$ python3 -q
>>> import numpy as np
>>> from numpy import linalg as LA
>>> np.set_printoptions(precision=2, suppress=True, linewidth=160)
>>> feats = np.load("sample15.npy")
>>> feats
array([[ -2,   4, -14,  14],
       [  4,  -6,   9,   0],
       [-14,   9,  -8,  -6],
       [ 14,   0,  -6,  18]])
>>> feats @ feats
array([[ 412, -158,   92,  308],
       [-158,  133, -182,    2],
       [  92, -182,  377, -256],
       [ 308,    2, -256,  556]])
>>> np.allclose(feats @ feats.T, feats.T @ feats)
True
>>> round(np.abs(LA.eigvals(feats)).max(), 2)
np.float64(29.2)
>>> LA.matrix_power(feats, 3)
array([[ 1568,  3424, -9774, 10760],
       [ 3424, -3068,  4853, -1084],
       [-9774,  4853, -4406, -5582],
       [10760, -1084, -5582, 15856]])
>>> np.trace(feats)
np.int64(2)
>>> np.sort(np.abs(LA.eigvals(feats)))
array([ 1.65,  4.26, 24.59, 29.2 ])
>>> (feats - feats.T) / 2
array([[0., 0., 0., 0.],
       [0., 0., 0., 0.],
       [0., 0., 0., 0.],
       [0., 0., 0., 0.]])
>>> w, V = LA.eigh(feats)
>>> np.round(V.T @ V, 2) + 0
array([[1., 0., 0., 0.],
       [0., 1., 0., 0.],
       [0., 0., 1., 0.],
       [0., 0., 0., 1.]])
>>> np.abs(V[:, -1])
array([0.5 , 0.03, 0.32, 0.8 ])
>>> LA.eigvalsh(feats + -1 * np.eye(4))
array([-25.59,  -5.26,   0.65,  28.2 ])
>>> Q, r_ = LA.qr(feats)
>>> r_
array([[ 20.3 ,  -7.78,   4.53,  15.17],
       [  0.  ,   8.51, -17.24,  14.12],
       [  0.  ,   0.  ,  -7.69,  10.58],
       [  0.  ,   0.  ,   0.  ,   3.81]])
>>> print(Q.shape, r_.shape)
(4, 4) (4, 4)
>>> np.round(Q.T @ Q, 2) + 0
array([[1., 0., 0., 0.],
       [0., 1., 0., 0.],
       [0., 0., 1., 0.],
       [0., 0., 0., 1.]])
>>> E = np.load("dump.npy")
>>> print(E)
[[ 0 -3  1]
 [ 2  0  0]
 [-2  0  1]]
>>> x = np.array([1, -2, 1])
>>> target = E @ x
>>> target
array([ 7,  2, -1])
>>> LA.solve(E, E[:, 2])
array([ 0., -0.,  1.])
>>> LA.solve(E, target)
array([ 1., -2.,  1.])
>>> round(LA.norm(E, 1), 2), np.round(LA.norm(E, np.inf), 2)
(np.float64(4.0), np.float64(4.0))
>>> print(round(float(LA.norm(E, "nuc")), 2))
6.74
>>> LA.norm(E, axis=1)
array([3.16, 2.  , 2.24])
>>> print(round(float(LA.norm(E, 2)), 2))
3.22
>>> round(LA.norm(E[1] - E[2]), 2)
np.float64(4.12)
>>> np.round(LA.norm(E[1], 1), 2), round(LA.norm(E[1], np.inf), 2)
(np.float64(2.0), np.float64(2.0))
>>> f = np.array([-1, 2, -1])
>>> np.cross(E[1, :3], E[0, :3])
array([ 0, -2, -6])
>>> np.array([np.convolve(row, f, "same") for row in E])
array([[ 3, -7,  5],
       [ 4, -2,  0],
       [-4,  1,  2]])
>>> np.polyval(f, E[1])
array([-1, -1, -1])
>>> hat = np.triu(np.array([[1, 0, 1], [1, 2, 1], [0, 0, 0]]), 1) + np.eye(3)
>>> B = hat @ E @ LA.inv(hat)
>>> B
array([[-2., -3.,  7.],
       [ 0.,  0.,  1.],
       [-2.,  0.,  3.]])
>>> LA.matrix_rank(B)
np.int64(3)
>>> np.poly(B)
array([ 1., -1.,  8., -6.])
>>> np.trace(B), np.trace(E)
(np.float64(1.0), np.int64(1))
>>> np.kron(np.eye(2, dtype=int), B)
array([[-2., -3.,  7., -0., -0.,  0.],
       [ 0.,  0.,  1.,  0.,  0.,  0.],
       [-2.,  0.,  3., -0.,  0.,  0.],
       [-0., -0.,  0., -2., -3.,  7.],
       [ 0.,  0.,  0.,  0.,  0.,  1.],
       [-0.,  0.,  0., -2.,  0.,  3.]])
>>> print(np.poly(B))
[ 1. -1.  8. -6.]
>>> np.round(LA.det(B[::-1]), 2)
np.float64(-6.0)
>>> np.einsum("ii->", B)
np.float64(1.0)
>>> np.einsum("ij,ji->", B, B)
np.float64(-15.0)
>>> LA.eigvals(B)
array([0.12+2.79j, 0.12-2.79j, 0.77+0.j  ])
>>> m1, _ = LA.qr(np.array([[-1.5, 1.8], [-1.0, -1.2]]))
>>> print(m1)
[[-0.83 -0.55]
 [-0.55  0.83]]
>>> # keeps lengths
>>> gram = m1.T @ m1
>>> round(float(np.trace(gram)), 2), (m1 ** 2).sum()
(2.0, np.float64(2.0))
>>> print(LA.eigvalsh(gram)[::-1])
[1. 1.]
>>> A = np.load("out18.npy")
>>> A
array([[ 1.2, -0.8,  1.2, -6. ],
       [-1.2, -1.6, -1.6,  5. ],
       [-0.1,  0.5,  1.2, -3. ]])
>>> # column 3 is much longer than the rest
>>> w1 = np.array([[-1, -1, -1], [0, 3, -3], [2, 1, -3], [1, -2, -3]])
>>> beta = np.array([0, 2, 1])
>>> act = np.maximum(A @ w1 + beta, 0)
>>> print((act > 0).mean(axis=0))
[0.33 0.67 0.67]
>>> Z = np.array([[-1, 2, 1], [1, 1, 0], [0, 0, 0]])
>>> w1 @ Z
array([[ 0, -3, -1],
       [ 3,  3,  0],
       [-1,  5,  2],
       [-3,  0,  1]])
>>> (act @ Z).round(6).argmax(axis=1)
array([0, 1, 0])
>>> B = np.array([[3, 0, -1], [1, -2, 0], [2, 2, 3], [0, -2, -3]])
>>> print(B.T @ A.T)
[[  5.2  -8.4   2.6]
 [ 16.  -10.    7.4]
 [ 20.4 -18.6  12.7]]
>>> th = np.radians(60)
>>> r_ = np.eye(4)
>>> r_[3, 3] = r_[2, 2] = np.cos(th)
>>> r_[3, 2], r_[2, 3] = -np.sin(th), np.sin(th)
>>> print(r_)
[[ 1.    0.    0.    0.  ]
 [ 0.    1.    0.    0.  ]
 [ 0.    0.    0.5   0.87]
 [ 0.    0.   -0.87  0.5 ]]
>>> B = A @ r_.T
>>> np.round(LA.det(r_), 2), np.trace(r_)
(np.float64(1.0), np.float64(3.0))
>>> print(B)
[[ 1.2  -0.8  -4.6  -4.04]
 [-1.2  -1.6   3.53  3.89]
 [-0.1   0.5  -2.   -2.54]]
>>> LA.svd(A, compute_uv=False), LA.svd(B, compute_uv=False)
(array([8.82, 1.83, 0.78]), array([8.82, 1.83, 0.78]))
>>> np.allclose(LA.norm(A, axis=1), LA.norm(B, axis=1))
True
>>> data = np.loadtxt("layer19.csv", delimiter=",")
>>> print(data)
[[2. 5. 0. 0.]
 [3. 5. 0. 0.]
 [0. 0. 2. 5.]
 [0. 0. 3. 5.]]
>>> B = np.array([[0, 5], [-1, -4]])
>>> Z = np.kron(B, data)
>>> Z.shape
(8, 8)
>>> round(float(LA.norm(Z, 2)), 2), round(LA.norm(B, 2) * LA.norm(data, 2), 2)
(50.91, np.float64(50.91))
>>> Uu, sv, VT = LA.svd(data)
>>> print(sv)
[7.91 7.91 0.63 0.63]
>>> print(np.argmax(sv[:-1] / (sv[1:] + 1e-6)) + 1)
2
>>> B = Uu[:, :2] @ np.diag(sv[:2]) @ VT[:2]
>>> B
array([[2.41, 4.79, 0.  , 0.  ],
       [2.62, 5.19, 0.  , 0.  ],
       [0.  , 0.  , 2.41, 4.79],
       [0.  , 0.  , 2.62, 5.19]])
>>> np.round(LA.norm(data - B) / LA.norm(data), 2)
np.float64(0.08)
>>> Uu, sv, VT = LA.svd(data, full_matrices=False)
>>> np.allclose(Uu * sv @ VT, data)
True
>>> (sv > 1e-8).sum()
np.int64(4)
>>> round(np.sqrt((sv ** 2).sum()), 2), np.round(LA.norm(data), 2)
(np.float64(11.22), np.float64(11.22))
>>> w1 = np.array([[4, 0, 9], [3, 4, 5], [6, 2, 5], [0, 1, 5]])
>>> beta = np.array([0, 0, 5])
>>> act = np.maximum(data @ w1 + beta, 0)
>>> act
array([[23., 20., 48.],
       [27., 20., 57.],
       [12.,  9., 40.],
       [18., 11., 45.]])
>>> Z = np.array([[1, 4], [5, 0], [5, 5]])
>>> print((act @ Z).round(6).argmax(axis=1))
[0 0 0 0]
>>> X = np.array([[-3, 0, 2, -3], [-3, 0, 1, 2], [-3, -2, 3, -1], [1, 1, 2, -3]])
>>> X[1] = X[2]
>>> X
array([[-3,  0,  2, -3],
       [-3, -2,  3, -1],
       [-3, -2,  3, -1],
       [ 1,  1,  2, -3]])
>>> LA.matrix_rank(data, rtol=0.1)
np.int64(2)
>>> [round(float(x), 2) for x in LA.svd(data, compute_uv=False)[:3]]
[7.91, 7.91, 0.63]
>>> f, v = A[2], A[0]
>>> print(f @ v)
18.92
>>> pr = (f @ v) / (f @ f) * f
>>> v - pr
array([ 1.38, -1.68, -0.92, -0.7 ])
>>> W0 = np.loadtxt("case5.csv", delimiter=",")
>>> W0
array([[ 22.01, -14.98,   1.97,  13.  ],
       [ 15.98,  -5.99,   0.  ,   6.  ],
       [ 21.  ,  -8.97,  -1.03,   8.  ],
       [ 19.  , -14.98,  -6.99,   8.  ]])
>>> gram = W0.T @ W0
>>> np.round(LA.eigvalsh(gram)[::-1], 2) + 0
array([2409.31,   57.72,   26.72,    0.  ])
>>> print((W0 @ W0.T).shape)
(4, 4)
>>> np.diag(gram)
array([1541.8 ,  565.14,   53.8 ,  333.  ])
>>> np.round(LA.svd(W0, compute_uv=False) ** 2, 2) + 0
array([2409.31,   57.72,   26.72,    0.  ])
>>> gram
array([[1541.8 , -898.42, -111.08,  702.01],
       [-898.42,  565.14,   84.44, -422.28],
       [-111.08,   84.44,   53.8 ,  -38.55],
       [ 702.01, -422.28,  -38.55,  333.  ]])
>>> mat = np.load("w.npy")
>>> mat
array([[-3, -2, -1],
       [ 0,  1,  2],
       [ 3,  4,  5],
       [ 6,  7,  8]])
>>> rank = LA.matrix_rank(mat)
>>> print(rank)
2
>>> ns = LA.svd(mat)[2][rank:].T
>>> ns[:, 0] / ns[np.abs(ns[:, 0]).round(6).argmax(), 0]
array([-0.5,  1. , -0.5])
>>> print(ns @ ns.T)
[[ 0.17 -0.33  0.17]
 [-0.33  0.67 -0.33]
 [ 0.17 -0.33  0.17]]
>>> print(LA.matrix_rank(mat.T @ mat), LA.matrix_rank(mat @ mat.T))
2 2
>>> [int(LA.matrix_rank(mat[:i])) for i in range(1, len(mat) + 1)]
[1, 2, 2, 2]
>>> [int(LA.matrix_rank(np.delete(mat, i, axis=0))) for i in range(4)]
[2, 2, 2, 2]
>>> print(np.round(mat @ ns, 2) + 0)
[[0.]
 [0.]
 [0.]
 [0.]]
>>> np.allclose(mat @ ns, 0)
True
>>> f = np.array([1, 0, 1])
>>> np.convolve(mat[0], f)
array([-3, -2, -4, -2, -1])
>>> x = np.array([2, 2, 1])
>>> (mat @ x).argmax()
np.int64(3)
>>> mat * x
array([[-6, -4, -1],
       [ 0,  2,  2],
       [ 6,  8,  5],
       [12, 14,  8]])
>>> LA.norm(mat @ x) <= LA.norm(mat, 2) * LA.norm(x) + 1e-9
np.True_
>>> np.einsum("ij,j->i", mat, x)
array([-11,   4,  19,  34])
>>> B = np.array([[1, 0], [2, 1], [0, 3]])
>>> np.einsum("ij,ij->i", mat, mat)
array([ 14,   5,  50, 149])
>>> print(np.einsum("ik,kj->ij", mat, B))
[[-7 -5]
 [ 2  7]
 [11 19]
 [20 31]]
>>> LA.matrix_rank(np.vstack([mat, B.T]))
np.int64(3)
>>> B.T @ mat.T
array([[-7,  2, 11, 20],
       [-5,  7, 19, 31]])
>>> np.einsum("ik,kj->ji", mat, B)
array([[-7,  2, 11, 20],
       [-5,  7, 19, 31]])
>>> rng = np.random.default_rng(61630)
>>> B = mat + rng.integers(-2, 3, (4, 2)) @ rng.integers(-2, 3, (2, 3))
>>> print(B)
[[-7  0 -5]
 [-4  3 -2]
 [ 2  6  7]
 [ 9  7 14]]
>>> np.abs(B - mat).sum(axis=1)
array([10, 10,  5,  9])
>>> np.round(LA.svd(B - mat, compute_uv=False), 2) + 0
array([10.56,  3.81,  0.  ])
